>>> import numpy as np
>>> np.set_printoptions(precision=2, suppress=True, linewidth=200)
>>> E = np.loadtxt("block6.csv", delimiter=",")
>>> E
array([[ 9.06, 16.12,  9.67],
       [ 8.68, 18.91,  9.17],
       [10.86, 17.12,  7.96],
       [ 8.92, 18.5 ,  8.71],
       [ 8.37, 16.84,  8.77],
       [ 9.71, 19.69,  8.35],
       [10.03, 18.09,  9.7 ],
       [10.4 , 19.27, 10.53],
       [ 9.71, 18.7 ,  8.07],
       [ 8.84, 17.47,  6.45],
       [ 8.41, 15.67,  7.59]])
>>> labels = E[:, 2] > np.median(E[:, 2])
>>> f = E[labels].mean(axis=0) - E[~labels].mean(axis=0)
>>> round((((E - E.mean(axis=0)) @ f > 0) == labels).mean(), 2)
np.float64(0.91)
>>> ((E - E.mean(axis=0)) @ f > 0).astype(int)
array([1, 1, 0, 1, 1, 0, 1, 1, 0, 0, 0])
>>> Xs = (E - E.mean(axis=0)) / E.std(axis=0)
>>> np.argwhere(np.abs(Xs) > 2)
array([[9, 2]])
>>> coef = np.linalg.lstsq(np.delete(Xs, 2, axis=1), Xs[:, 2])[0]
>>> np.abs(coef).argmax()
np.int64(1)
>>> coef
array([0.2 , 0.21])
>>> x = np.array([2, -1, 0])
>>> a = np.maximum(E @ x, 0)
>>> E * (a > 1e-9)[:, None]
array([[ 9.06, 16.12,  9.67],
       [ 0.  ,  0.  ,  0.  ],
       [10.86, 17.12,  7.96],
       [ 0.  ,  0.  ,  0.  ],
       [ 0.  ,  0.  ,  0.  ],
       [ 0.  ,  0.  ,  0.  ],
       [10.03, 18.09,  9.7 ],
       [10.4 , 19.27, 10.53],
       [ 9.71, 18.7 ,  8.07],
       [ 8.84, 17.47,  6.45],
       [ 8.41, 15.67,  7.59]])
>>> np.tanh(E @ x)
array([ 0.96, -0.91,  1.  , -0.58, -0.1 , -0.26,  0.96,  0.91,  0.62,  0.21,  0.82])
>>> np.flatnonzero(a > 1e-9)
array([ 0,  2,  6,  7,  8,  9, 10])
>>> K = np.load("mat.npy")
>>> K
array([[ 0,  1, -4, -6,  6],
       [-1,  0,  3, -3,  5],
       [ 4, -3,  0, -6, -4],
       [ 6,  3,  6,  0,  7],
       [-6, -5,  4, -7,  0]])
>>> out = K / np.sqrt((K ** 2).mean(axis=1, keepdims=True))
>>> out[1]
array([-0.34,  0.  ,  1.01, -1.01,  1.69])
>>> Uu, sv, Vt = np.linalg.svd(K)
>>> evecs = Vt[:(sv > 1e-8).sum()]
>>> rng = np.random.default_rng(335964)
>>> x = K[0] + -1 * K[1] + rng.integers(2) * np.eye(5)[4]
>>> x
array([ 1.,  1., -7., -3.,  2.])
>>> np.linalg.matrix_rank(np.vstack([K, x]))
np.int64(5)
>>> evecs.T @ evecs
array([[ 0.96,  0.17,  0.04, -0.06, -0.07],
       [ 0.17,  0.3 , -0.15,  0.27,  0.29],
       [ 0.04, -0.15,  0.97,  0.06,  0.06],
       [-0.06,  0.27,  0.06,  0.89, -0.11],
       [-0.07,  0.29,  0.06, -0.11,  0.88]])
>>> np.diag(evecs.T @ evecs)
array([0.96, 0.3 , 0.97, 0.89, 0.88])
>>> np.allclose(evecs.T @ evecs @ x, x)
False
>>> arr = np.loadtxt("test13.csv", delimiter=",")
>>> arr
array([[1.  , 0.5 , 0.25, 0.12],
       [0.5 , 1.  , 0.5 , 0.25],
       [0.25, 0.5 , 1.  , 0.5 ],
       [0.12, 0.25, 0.5 , 1.  ]])
>>> vals, evecs = np.linalg.eigh(arr)
>>> x = np.array([2, 8, 2, 9])
>>> (np.sign(evecs[:, -1].round(6)) == np.sign(evecs[0, -1].round(6))).astype(int)
array([1, 1, 1, 1])
>>> np.linalg.eigvalsh(arr[1:, 1:])
array([0.41, 0.75, 1.84])
>>> np.abs(arr).sum(axis=1).max(), round(np.abs(vals).max(), 2)
(np.float64(2.25), np.float64(2.08))
>>> evecs * np.abs(vals) @ evecs.T
array([[1.  , 0.5 , 0.25, 0.12],
       [0.5 , 1.  , 0.5 , 0.25],
       [0.25, 0.5 , 1.  , 0.5 ],
       [0.12, 0.25, 0.5 , 1.  ]])
>>> x = np.array([0, 0, 0, 1])
>>> rhs = arr @ x
>>> rhs
array([0.12, 0.25, 0.5 , 1.  ])
>>> np.linalg.solve(arr, rhs + arr[:, 3])
array([0., 0., 0., 2.])
>>> vals, evecs = np.linalg.eigh(arr)
>>> np.abs(evecs[:, -1]).round(6).argmax()
np.int64(1)
>>> np.linalg.eigvalsh(arr @ arr)
array([0.14, 0.29, 1.01, 4.34])
>>> np.linalg.eigvalsh(arr + 3 * np.eye(4))
array([3.38, 3.54, 4.  , 5.08])
>>> vals
array([0.38, 0.54, 1.  , 2.08])
>>> evecs @ np.diag(vals) @ evecs.T
array([[1.  , 0.5 , 0.25, 0.12],
       [0.5 , 1.  , 0.5 , 0.25],
       [0.25, 0.5 , 1.  , 0.5 ],
       [0.12, 0.25, 0.5 , 1.  ]])
>>> np.round(evecs.T @ arr @ evecs, 2) + 0
array([[0.38, 0.  , 0.  , 0.  ],
       [0.  , 0.54, 0.  , 0.  ],
       [0.  , 0.  , 1.  , 0.  ],
       [0.  , 0.  , 0.  , 2.08]])
>>> np.round(evecs.T @ evecs, 2) + 0
array([[1., 0., 0., 0.],
       [0., 1., 0., 0.],
       [0., 0., 1., 0.],
       [0., 0., 0., 1.]])
>>> np.abs(evecs[:, -1])
array([0.43, 0.56, 0.56, 0.43])
>>> round(float(vals.sum()), 2), np.trace(arr)
(4.0, np.float64(4.0))
>>> arr.ravel(order="F")
array([1.  , 0.5 , 0.25, 0.12, 0.5 , 1.  , 0.5 , 0.25, 0.25, 0.5 , 1.  , 0.5 , 0.12, 0.25, 0.5 , 1.  ])
>>> blk = arr.reshape(4, 2, -1)
>>> blk.sum(axis=1)
array([[1.25, 0.62],
       [1.  , 1.25],
       [1.25, 1.  ],
       [0.62, 1.25]])
>>> blk[:, 0]
array([[1.  , 0.5 ],
       [0.5 , 1.  ],
       [0.25, 0.5 ],
       [0.12, 0.25]])
>>> np.einsum("ihd,ihd->ih", blk, blk)
array([[1.25, 0.08],
       [1.25, 0.31],
       [0.31, 1.25],
       [0.08, 1.25]])
>>> blk.shape
(4, 2, 2)
>>> M = np.array([[0, 1, 8, 8, 1, 1, 1],
...     [4, 8, 5, 9, 7, 8, 3],
...     [8, 2, 3, 2, 5, 2, 5],
...     [1, 5, 2, 9, 2, 6, 1]])
>>> f, r1 = M[1], M[0]
>>> f @ f
np.int64(308)
>>> pr = (f @ r1) / (f @ f) * f
>>> r1 - pr
array([-1.79, -2.58,  5.76,  3.97, -2.14, -2.58, -0.34])
>>> round((r1 - pr) @ f, 2)
np.float64(0.0)
>>> round(np.linalg.norm(f + r1) ** 2 + np.linalg.norm(f - r1) ** 2, 2)
np.float64(880.0)
>>> np.outer(f, r1)
array([[ 0,  4, 32, 32,  4,  4,  4],
       [ 0,  8, 64, 64,  8,  8,  8],
       [ 0,  5, 40, 40,  5,  5,  5],
       [ 0,  9, 72, 72,  9,  9,  9],
       [ 0,  7, 56, 56,  7,  7,  7],
       [ 0,  8, 64, 64,  8,  8,  8],
       [ 0,  3, 24, 24,  3,  3,  3]])
>>> pr
array([1.79, 3.58, 2.24, 4.03, 3.14, 3.58, 1.34])
>>> np.linalg.matrix_rank(np.outer(f, r1))
np.int64(1)
>>> f = np.array([2, 0])
>>> np.polyval(f, M[1])
array([ 8, 16, 10, 18, 14, 16,  6])
>>> np.array([np.convolve(row, f, "same") for row in M])
array([[ 0,  2, 16, 16,  2,  2,  2],
       [ 8, 16, 10, 18, 14, 16,  6],
       [16,  4,  6,  4, 10,  4, 10],
       [ 2, 10,  4, 18,  4, 12,  2]])
>>> np.correlate(M[1], M[2], "full")
array([ 20,  48,  61, 103, 106, 141, 147, 161, 110, 116,  81,  70,  24])
>>> np.cross(M[1, :3], M[2, :3])
array([ 14,  28, -56])
>>> m1 = np.load("w.npy")
>>> m1
array([[ 1.  ,  0.  ,  0.  ,  0.  ,  0.  ,  0.  ,  0.  ],
       [ 0.  ,  1.  ,  0.  ,  0.  ,  0.  ,  0.  ,  0.  ],
       [ 0.  ,  0.  ,  0.5 ,  0.  ,  0.87,  0.  ,  0.  ],
       [ 0.  ,  0.  ,  0.  ,  1.  ,  0.  ,  0.  ,  0.  ],
       [ 0.  ,  0.  , -0.87,  0.  ,  0.5 ,  0.  ,  0.  ],
       [ 0.  ,  0.  ,  0.  ,  0.  ,  0.  ,  1.  ,  0.  ],
       [ 0.  ,  0.  ,  0.  ,  0.  ,  0.  ,  0.  ,  1.  ]])
>>> np.round(m1.T @ m1, 2) + 0
array([[1., 0., 0., 0., 0., 0., 0.],
       [0., 1., 0., 0., 0., 0., 0.],
       [0., 0., 1., 0., 0., 0., 0.],
       [0., 0., 0., 1., 0., 0., 0.],
       [0., 0., 0., 0., 1., 0., 0.],
       [0., 0., 0., 0., 0., 1., 0.],
       [0., 0., 0., 0., 0., 0., 1.]])
>>> np.linalg.norm(m1, axis=0)
array([1., 1., 1., 1., 1., 1., 1.])
>>> m1[:, 5] @ m1[:, 4]
np.float64(0.0)
>>> out = np.linalg.inv(m1)
>>> np.round(m1 @ out, 2) + 0
array([[1., 0., 0., 0., 0., 0., 0.],
       [0., 1., 0., 0., 0., 0., 0.],
       [0., 0., 1., 0., 0., 0., 0.],
       [0., 0., 0., 1., 0., 0., 0.],
       [0., 0., 0., 0., 1., 0., 0.],
       [0., 0., 0., 0., 0., 1., 0.],
       [0., 0., 0., 0., 0., 0., 1.]])
>>> np.allclose(out, m1.T)
True
>>> round(float(np.linalg.det(m1) * np.linalg.det(out)), 2)
1.0
>>> np.linalg.det(m1) * out
array([[ 1.  ,  0.  ,  0.  ,  0.  ,  0.  ,  0.  ,  0.  ],
       [ 0.  ,  1.  ,  0.  ,  0.  ,  0.  ,  0.  ,  0.  ],
       [-0.  , -0.  ,  0.5 , -0.  , -0.87, -0.  , -0.  ],
       [ 0.  ,  0.  ,  0.  ,  1.  ,  0.  ,  0.  ,  0.  ],
       [ 0.  ,  0.  ,  0.87,  0.  ,  0.5 ,  0.  ,  0.  ],
       [ 0.  ,  0.  ,  0.  ,  0.  ,  0.  ,  1.  ,  0.  ],
       [ 0.  ,  0.  ,  0.  ,  0.  ,  0.  ,  0.  ,  1.  ]])
>>> round(float(np.linalg.cond(m1)), 2)
1.0
>>> labels = rng.permutation(7)
>>> labels
array([1, 5, 2, 6, 3, 4, 0])
>>> out = m1[labels][:, labels]
>>> np.trace(out)
np.float64(6.0)
>>> out
array([[ 1.  ,  0.  ,  0.  ,  0.  ,  0.  ,  0.  ,  0.  ],
       [ 0.  ,  1.  ,  0.  ,  0.  ,  0.  ,  0.  ,  0.  ],
       [ 0.  ,  0.  ,  0.5 ,  0.  ,  0.  ,  0.87,  0.  ],
       [ 0.  ,  0.  ,  0.  ,  1.  ,  0.  ,  0.  ,  0.  ],
       [ 0.  ,  0.  ,  0.  ,  0.  ,  1.  ,  0.  ,  0.  ],
       [ 0.  ,  0.  , -0.87,  0.  ,  0.  ,  0.5 ,  0.  ],
       [ 0.  ,  0.  ,  0.  ,  0.  ,  0.  ,  0.  ,  1.  ]])
>>> np.sort(np.linalg.eigvals(m1).real)
array([0.5, 0.5, 1. , 1. , 1. , 1. , 1. ])
>>> round(np.linalg.det(m1), 2)
np.float64(1.0)
>>> (m1 != 0).astype(int)
array([[1, 0, 0, 0, 0, 0, 0],
       [0, 1, 0, 0, 0, 0, 0],
       [0, 0, 1, 0, 1, 0, 0],
       [0, 0, 0, 1, 0, 0, 0],
       [0, 0, 1, 0, 1, 0, 0],
       [0, 0, 0, 0, 0, 1, 0],
       [0, 0, 0, 0, 0, 0, 1]])
>>> def softmax(z):
...     e = np.exp(z - z.max(axis=-1, keepdims=True))
...     return e / e.sum(axis=-1, keepdims=True)
... 
>>> softmax(m1).sum(axis=1)
array([1., 1., 1., 1., 1., 1., 1.])
>>> np.round(softmax(10 * m1[3]), 2) + 0
array([0., 0., 0., 1., 0., 0., 0.])
>>> att = m1 @ m1.T / np.sqrt(7)
>>> softmax(att)[3] @ m1
array([ 0.13,  0.13, -0.05,  0.2 ,  0.18,  0.13,  0.13])
>>> softmax(att + np.triu(np.full(att.shape, -np.inf), 1))
array([[1.  , 0.  , 0.  , 0.  , 0.  , 0.  , 0.  ],
       [0.41, 0.59, 0.  , 0.  , 0.  , 0.  , 0.  ],
       [0.29, 0.29, 0.42, 0.  , 0.  , 0.  , 0.  ],
       [0.22, 0.22, 0.22, 0.33, 0.  , 0.  , 0.  ],
       [0.18, 0.18, 0.18, 0.18, 0.27, 0.  , 0.  ],
       [0.15, 0.15, 0.15, 0.15, 0.15, 0.23, 0.  ],
       [0.13, 0.13, 0.13, 0.13, 0.13, 0.13, 0.2 ]])
